% python3 -q
>>> import numpy as np
>>> from numpy import linalg as LA
>>> np.set_printoptions(suppress=True, linewidth=140)
>>> K = np.load("dump.npy")
>>> K
array([[ 0.,  0., -2.,  1.],
       [ 0.,  0.,  0.,  0.],
       [-2.,  0.,  0.,  0.],
       [ 1.,  0.,  0.,  0.]])
>>> w, vecs = LA.eigh(K)
>>> vec = np.array([1, 0, 2, -2])
>>> np.abs(K).sum(axis=1).max(), round(float(np.abs(w).max()), 2)
(np.float64(3.0), 2.24)
>>> print((np.sign(vecs[:, -1].round(6)) == np.sign(vecs[0, -1].round(6))).astype(int))
[1 0 0 1]
>>> round(vec @ K @ vec / (vec @ vec), 2), round(float(w[0]), 2), round(w[-1], 2)
(np.float64(-1.33), -2.24, np.float64(2.24))
>>> np.round(vecs * np.maximum(w, 0) @ vecs.T, 2)
array([[ 1.12,  0.  , -1.  ,  0.5 ],
       [ 0.  ,  0.  ,  0.  ,  0.  ],
       [-1.  ,  0.  ,  0.89, -0.45],
       [ 0.5 ,  0.  , -0.45,  0.22]])
>>> np.round(np.sort(LA.eigvals(K).real), 2)
array([-2.24,  0.  ,  0.  ,  2.24])
>>> np.flatnonzero(LA.matrix_power((K != 0) + (K.T != 0) + np.eye(4), 4)[3])
array([0, 2, 3])
>>> (LA.matrix_power((K != 0) + (K.T != 0) + np.eye(4), 4) > 0).astype(int)
array([[1, 0, 1, 1],
       [0, 1, 0, 0],
       [1, 0, 1, 1],
       [1, 0, 1, 1]])
>>> rng = np.random.default_rng(31)
>>> lab = rng.permutation(4)
>>> lab
array([1, 0, 2, 3])
>>> other = K[lab][:, lab]
>>> round(LA.det(other), 2), np.round(LA.det(K[lab]), 2)
(np.float64(0.0), np.float64(0.0))
>>> Uu, sigma, vt = LA.svd(K)
>>> np.argmax(sigma[:-1] / (sigma[1:] + 1e-6)) + 1
np.int64(2)
>>> other = Uu[:, :2] @ np.diag(sigma[:2]) @ vt[:2]
>>> other.round(2) + 0
array([[ 0.,  0., -2.,  1.],
       [ 0.,  0.,  0.,  0.],
       [-2.,  0.,  0.,  0.],
       [ 1.,  0.,  0.,  0.]])
>>> round(float(np.abs(K - other).max()), 2)
0.0
>>> LA.matrix_rank(K, rtol=0.05)
np.int64(2)
>>> t = np.deg2rad(148)
>>> F = np.eye(10)
>>> F[np.ix_([7, 3], [7, 3])] = [[np.cos(t), -np.sin(t)], [np.sin(t), np.cos(t)]]
>>> F.round(2)
array([[ 1.  ,  0.  ,  0.  ,  0.  ,  0.  ,  0.  ,  0.  ,  0.  ,  0.  ,  0.  ],
       [ 0.  ,  1.  ,  0.  ,  0.  ,  0.  ,  0.  ,  0.  ,  0.  ,  0.  ,  0.  ],
       [ 0.  ,  0.  ,  1.  ,  0.  ,  0.  ,  0.  ,  0.  ,  0.  ,  0.  ,  0.  ],
       [ 0.  ,  0.  ,  0.  , -0.85,  0.  ,  0.  ,  0.  ,  0.53,  0.  ,  0.  ],
       [ 0.  ,  0.  ,  0.  ,  0.  ,  1.  ,  0.  ,  0.  ,  0.  ,  0.  ,  0.  ],
       [ 0.  ,  0.  ,  0.  ,  0.  ,  0.  ,  1.  ,  0.  ,  0.  ,  0.  ,  0.  ],
       [ 0.  ,  0.  ,  0.  ,  0.  ,  0.  ,  0.  ,  1.  ,  0.  ,  0.  ,  0.  ],
       [ 0.  ,  0.  ,  0.  , -0.53,  0.  ,  0.  ,  0.  , -0.85,  0.  ,  0.  ],
       [ 0.  ,  0.  ,  0.  ,  0.  ,  0.  ,  0.  ,  0.  ,  0.  ,  1.  ,  0.  ],
       [ 0.  ,  0.  ,  0.  ,  0.  ,  0.  ,  0.  ,  0.  ,  0.  ,  0.  ,  1.  ]])
>>> other = F / np.sqrt((F ** 2).mean(axis=1, keepdims=True))
>>> np.round(LA.norm(other, axis=1), 2)
array([3.16, 3.16, 3.16, 3.16, 3.16, 3.16, 3.16, 3.16, 3.16, 3.16])
>>> vec = np.array([1, 2, -1, 1, 2, 3, 2, 1, -1, -3])
>>> F.T @ (F @ vec)
array([ 1.,  2., -1.,  1.,  2.,  3.,  2.,  1., -1., -3.])
>>> np.round(np.abs(LA.eigvals(F)), 2)
array([1., 1., 1., 1., 1., 1., 1., 1., 1., 1.])
>>> round(LA.norm(vec), 2), np.round(LA.norm(F @ vec), 2)
(np.float64(5.92), np.float64(5.92))
>>> data = np.load("out19.npy")
>>> data
array([[-1.99, -1.07,  1.15],
       [-5.99, -3.05,  3.02],
       [ 5.83,  3.21, -3.02],
       [ 6.02,  2.95, -3.03],
       [ 2.03,  0.94, -1.  ],
       [ 6.19,  2.97, -3.13],
       [ 0.04,  0.03, -0.05],
       [ 0.17,  0.09,  0.12],
       [-3.99, -1.94,  1.95]])
>>> round(LA.norm(data), 2)
np.float64(15.96)
>>> np.round(data.sum(axis=1), 2)
array([-1.91, -6.02,  6.02,  5.94,  1.97,  6.03,  0.02,  0.38, -3.98])
>>> np.count_nonzero(data)
np.int64(27)
>>> np.abs(data).max()
np.float64(6.19)
>>> np.round(data.sum(axis=0), 2)
array([ 8.31,  4.13, -3.99])
>>> np.round(LA.svd(data, compute_uv=False), 2)
array([15.96,  0.31,  0.23])
>>> np.round(data.mean(axis=0), 2)
array([ 0.92,  0.46, -0.44])
>>> print(data.shape)
(9, 3)
>>> vec = np.array([3, 0, 1])
>>> y = data @ vec
>>> print(np.round(LA.lstsq(data, y)[0], 2) + 0)
[3. 0. 1.]
>>> print(np.round(LA.pinv(data) @ data, 2) + 0)
[[1. 0. 0.]
 [0. 1. 0.]
 [0. 0. 1.]]
>>> print(np.round(LA.solve(data.T @ data, data.T @ y), 2) + 0)
[3. 0. 1.]
>>> y.round(2)
array([ -4.82, -14.95,  14.47,  15.03,   5.09,  15.44,   0.07,   0.63, -10.02])
>>> y = y + 0.1 * rng.normal(size=9)
>>> y.round(2)
array([ -4.76, -15.05,  14.55,  15.06,   5.17,  15.47,   0.19,   0.54,  -9.84])
>>> coef, *_ = LA.lstsq(data, y)
>>> np.round(data.T @ (y - data @ coef), 2) + 0
array([0., 0., 0.])
>>> coef.round()
array([3., 0., 1.])
>>> print([round(float(LA.norm(LA.solve(data.T @ data + lam * np.eye(3), data.T @ y))), 2) for lam in (0, 1, 10, 100)])
[2.88, 2.03, 1.95, 1.46]
>>> round(LA.norm(y - data @ coef), 2)
np.float64(0.26)
